In [1]: import numpy as np

In [2]: from numpy import linalg as LA

In [3]: np.set_printoptions(precision=1, suppress=True, linewidth=140)

In [4]: F = np.array([[-1, -2, 1, -3, -2], [-2, 2, 1, 2, -1], [-3, 1, -1, -1, 2]])

In [5]: F[1] = F[0]

In [6]: F
Out[6]: 
array([[-1, -2,  1, -3, -2],
       [-1, -2,  1, -3, -2],
       [-3,  1, -1, -1,  2]])

In [7]: np.argsort(-LA.norm(F, axis=0).round(6), kind="stable")[:3]
Out[7]: array([3, 4, 0])

In [8]: np.round(LA.norm(F, 2) / LA.norm(F), 1)
Out[8]: np.float64(0.8)

In [9]: LA.matrix_rank(F, rtol=0.1)
Out[9]: np.int64(2)

In [10]: LA.cond(F) > 100
Out[10]: np.True_

In [11]: LA.norm(F, axis=1).argmax()
Out[11]: np.int64(0)

In [12]: round(LA.norm(F) ** 2 / LA.norm(F, 2) ** 2, 1)
Out[12]: np.float64(1.4)

In [13]: round(float(LA.norm(F[2] - F[1])), 1)
Out[13]: 6.1

In [14]: LA.norm(F, axis=1)
Out[14]: array([4.4, 4.4, 4. ])

In [15]: Uu, sigma, Vt = LA.svd(F, full_matrices=False)

In [16]: np.cumsum(sigma ** 2) / np.sum(sigma ** 2)
Out[16]: array([0.7, 1. , 1. ])

In [17]: np.abs(Uu[:, 0]).round(6).argmax()
Out[17]: np.int64(0)

In [18]: np.round(sigma / sigma[0], 1) + 0
Out[18]: array([1. , 0.6, 0. ])

In [19]: round(float(np.sqrt((sigma ** 2).sum())), 1), np.round(LA.norm(F), 1)
Out[19]: (7.3, np.float64(7.3))

In [20]: out = F[0, 0] * F[1:] - np.outer(F[1:, 0], F[0])

In [21]: out
Out[21]: 
array([[ 0,  0,  0,  0,  0],
       [ 0, -7,  4, -8, -8]])

In [22]: np.flatnonzero(~out.round(6).any(axis=1))
Out[22]: array([0])

In [23]: arr = np.load("dump.npy")

In [24]: arr
Out[24]: 
array([[ 1.1, -0.1,  0.3,  0.2],
       [-0.9,  0.3,  1. ,  1.1],
       [-2.3, -0.8, -2.4,  0.2],
       [ 1.4, -0.1,  3. , -1. ],
       [-0.3, -0.1,  1.9,  1. ]])

In [25]: x = np.array([-2, 4, -5, -4])

In [26]: y = arr @ x

In [27]: b, lr = np.zeros(4), 1 / LA.norm(arr, 2) ** 2

In [28]: for i in range(60):
    ...:     b -= lr * arr.T @ (arr @ b - y)
    ...:     if i % 10 == 0: print(i, round(LA.norm(arr @ b - y), 1))
    ...: 
0 7.1
10 2.8
20 2.4
30 2.0
40 1.7
50 1.5

In [29]: np.round(LA.cond(arr), 1)
Out[29]: np.float64(8.2)

In [30]: q, evecs = LA.qr(arr[:, :3])[0], LA.qr(arr[:, 3:])[0]

In [31]: sigma = LA.svd(q.T @ evecs, compute_uv=False)

In [32]: (sigma > 0.9).sum()
Out[32]: np.int64(0)

In [33]: sigma
Out[33]: array([0.7])

In [34]: np.degrees(np.arccos(sigma.clip(0, 1)))
Out[34]: array([42.6])

In [35]: round(LA.norm(q @ q.T - evecs @ evecs.T, 2), 1)
Out[35]: np.float64(1.0)

In [36]: q, r_ = LA.qr(arr)

In [37]: np.abs(np.diag(r_))
Out[37]: array([3.1, 0.8, 3.3, 1.2])

In [38]: q @ r_
Out[38]: 
array([[ 1.1, -0.1,  0.3,  0.2],
       [-0.9,  0.3,  1. ,  1.1],
       [-2.3, -0.8, -2.4,  0.2],
       [ 1.4, -0.1,  3. , -1. ],
       [-0.3, -0.1,  1.9,  1. ]])

In [39]: round(float(np.trace(q @ q.T)), 1)
Out[39]: 4.0

In [40]: np.allclose(r_.T @ r_, arr.T @ arr)
Out[40]: True

In [41]: q.round(1) + 0
Out[41]: 
array([[-0.4,  0.3,  0.1,  0.7],
       [ 0.3, -0.6, -0.4,  0.1],
       [ 0.8,  0.6,  0. ,  0. ],
       [-0.5,  0.4, -0.6, -0.5],
       [ 0.1,  0.1, -0.7,  0.5]])

In [42]: q.shape, r_.shape
Out[42]: ((5, 4), (4, 4))

In [43]: x = np.array([2, 4, -3, -4])

In [44]: y = arr @ x

In [45]: LA.lstsq(arr, y)[0]
Out[45]: array([ 2.,  4., -3., -4.])

In [46]: y
Out[46]: array([  0.1,  -8. ,  -1.4,  -2.6, -10.7])

In [47]: np.round(LA.pinv(arr) @ arr, 1) + 0
Out[47]: 
array([[1., 0., 0., 0.],
       [0., 1., 0., 0.],
       [0., 0., 1., 0.],
       [0., 0., 0., 1.]])

In [48]: rng = np.random.default_rng(77403)

In [49]: y = y + 0.3 * rng.normal(size=5)

In [50]: y
Out[50]: array([  0.6,  -8.3,  -1.5,  -2.3, -10.3])

In [51]: b, *_ = LA.lstsq(arr, y)

In [52]: b.round()
Out[52]: array([ 2.,  3., -3., -4.])

In [53]: np.round(arr.T @ (y - arr @ b), 1) + 0
Out[53]: array([0., 0., 0., 0.])

In [54]: [round(float(LA.norm(LA.solve(arr.T @ arr + lam * np.eye(4), arr.T @ y))), 2) for lam in (0, 1, 10, 100)]
Out[54]: [6.14, 4.58, 2.05, 0.34]

In [55]: A = np.loadtxt("w.csv", delimiter=",")

In [56]: A
Out[56]: 
array([[-1.7,  0.1,  1.1, -0.2],
       [-2.6,  0. ,  1.5,  0. ],
       [-1.5,  0. ,  1.9,  0.1],
       [-2.3,  0.3,  1. ,  0.4],
       [-2.2,  0.1,  1.2,  0. ],
       [-2.2, -0.6,  1.1,  0.8],
       [-1.9, -0.1,  1.6, -0.1],
       [-2.1, -0.6,  0.7, -0.5],
       [-1.6,  0.1,  0.9,  0.3],
       [-2.1,  2.3,  1.4,  0.1],
       [-1.8,  2.3,  1.2,  0.4],
       [-1.7,  2.2,  1. , -0.1],
       [-2.3,  1.3,  1. ,  0. ],
       [-2. ,  2.4,  0.8,  0. ],
       [-1.6,  2. ,  1. , -0.2],
       [-2.6,  1.6,  0.8, -0.1],
       [-1.9,  1.5,  1.2,  0.4],
       [-1.9,  1.7,  1.4, -0.6]])

In [57]: basis = A[[9, 12]].astype(float)

In [58]: for _ in range(4):
    ...:     lab = LA.norm(A[:, None] - basis, axis=-1).argmin(axis=1)
    ...:     basis = np.array([A[lab == j].mean(axis=0) for j in range(2)])
    ...: 

In [59]: lab
Out[59]: array([1, 1, 1, 1, 1, 1, 1, 1, 1, 0, 0, 0, 0, 0, 0, 0, 0, 0])

In [60]: np.bincount(lab)
Out[60]: array([9, 9])

In [61]: np.round(basis[1] - basis[0], 1) + 0
Out[61]: array([ 0. , -2. ,  0.1,  0.1])

In [62]: np.abs(basis[1] - basis[0]).argmax()
Out[62]: np.int64(1)

In [63]: LA.norm(A, axis=1)
Out[63]: array([2. , 3. , 2.4, 2.6, 2.5, 2.7, 2.5, 2.3, 1.9, 3.4, 3.2, 3. , 2.8, 3.2, 2.8, 3.2, 2.7, 3. ])

In [64]: np.round(LA.norm(A[9], 1), 1), round(float(LA.norm(A[9], np.inf)), 1)
Out[64]: (np.float64(5.9), 2.3)

In [65]: round(LA.norm(A) ** 2 / LA.norm(A, 2) ** 2, 1)
Out[65]: np.float64(1.2)

In [66]: round(float(LA.norm(A, "nuc")), 1)
Out[66]: 17.7

In [67]: D = LA.norm(A[:, None] - A[None], axis=-1)

In [68]: D[2].round(6).argsort(kind="stable")[:4]
Out[68]: array([2, 6, 0, 4])

In [69]: LA.matrix_rank(D ** 2)
Out[69]: np.int64(6)

In [70]: D[:5, :5]
Out[70]: 
array([[0. , 1. , 0.9, 0.9, 0.5],
       [1. , 0. , 1.2, 0.8, 0.5],
       [0.9, 1.2, 0. , 1.3, 1. ],
       [0.9, 0.8, 1.3, 0. , 0.5],
       [0.5, 0.5, 1. , 0.5, 0. ]])

In [71]: D[2]
Out[71]: array([0.9, 1.2, 0. , 1.3, 1. , 1.4, 0.5, 1.6, 1. , 2.4, 2.4, 2.4, 1.8, 2.7, 2.2, 2.2, 1.7, 1.9])

In [72]: D.shape
Out[72]: (18, 18)

In [73]: lab = rng.permutation(4)

In [74]: out = A[:, lab] * rng.choice([-1, 1], 4)

In [75]: out
Out[75]: 
array([[-0.1,  1.1, -0.2,  1.7],
       [-0. ,  1.5,  0. ,  2.6],
       [-0. ,  1.9,  0.1,  1.5],
       [-0.3,  1. ,  0.4,  2.3],
       [-0.1,  1.2,  0. ,  2.2],
       [ 0.6,  1.1,  0.8,  2.2],
       [ 0.1,  1.6, -0.1,  1.9],
       [ 0.6,  0.7, -0.5,  2.1],
       [-0.1,  0.9,  0.3,  1.6],
       [-2.3,  1.4,  0.1,  2.1],
       [-2.3,  1.2,  0.4,  1.8],
       [-2.2,  1. , -0.1,  1.7],
       [-1.3,  1. ,  0. ,  2.3],
       [-2.4,  0.8,  0. ,  2. ],
       [-2. ,  1. , -0.2,  1.6],
       [-1.6,  0.8, -0.1,  2.6],
       [-1.5,  1.2,  0.4,  1.9],
       [-1.7,  1.4, -0.6,  1.9]])

In [76]: Uu, _, Vt = LA.svd(A.T @ out)

In [77]: lab
Out[77]: array([1, 2, 3, 0])

In [78]: D = LA.norm(out[:, None] - out[None], axis=-1)

In [79]: LA.norm(out, axis=1)
Out[79]: array([2. , 3. , 2.4, 2.6, 2.5, 2.7, 2.5, 2.3, 1.9, 3.4, 3.2, 3. , 2.8, 3.2, 2.8, 3.2, 2.7, 3. ])

In [80]: LA.norm(out - out.mean(axis=0), axis=1)
Out[80]: array([0.9, 1.2, 1.3, 0.8, 0.8, 1.7, 1.1, 1.7, 1. , 1.4, 1.4, 1.3, 0.5, 1.5, 1.2, 1. , 0.7, 1. ])

In [81]: np.unravel_index(D.round(6).argmax(), D.shape)
Out[81]: (np.int64(5), np.int64(13))

In [82]: D.shape
Out[82]: (18, 18)

In [83]: (D + 1e9 * np.eye(18)).round(6).argmin(axis=1)
Out[83]: array([ 4,  4,  6,  4,  3,  3,  2,  0,  0, 10,  9, 14, 15, 11, 11, 12, 12, 14])

In [84]: D[:5, :5]
Out[84]: 
array([[0. , 1. , 0.9, 0.9, 0.5],
       [1. , 0. , 1.2, 0.8, 0.5],
       [0.9, 1.2, 0. , 1.3, 1. ],
       [0.9, 0.8, 1.3, 0. , 0.5],
       [0.5, 0.5, 1. , 0.5, 0. ]])

In [85]: LA.matrix_rank(D ** 2)
Out[85]: np.int64(6)
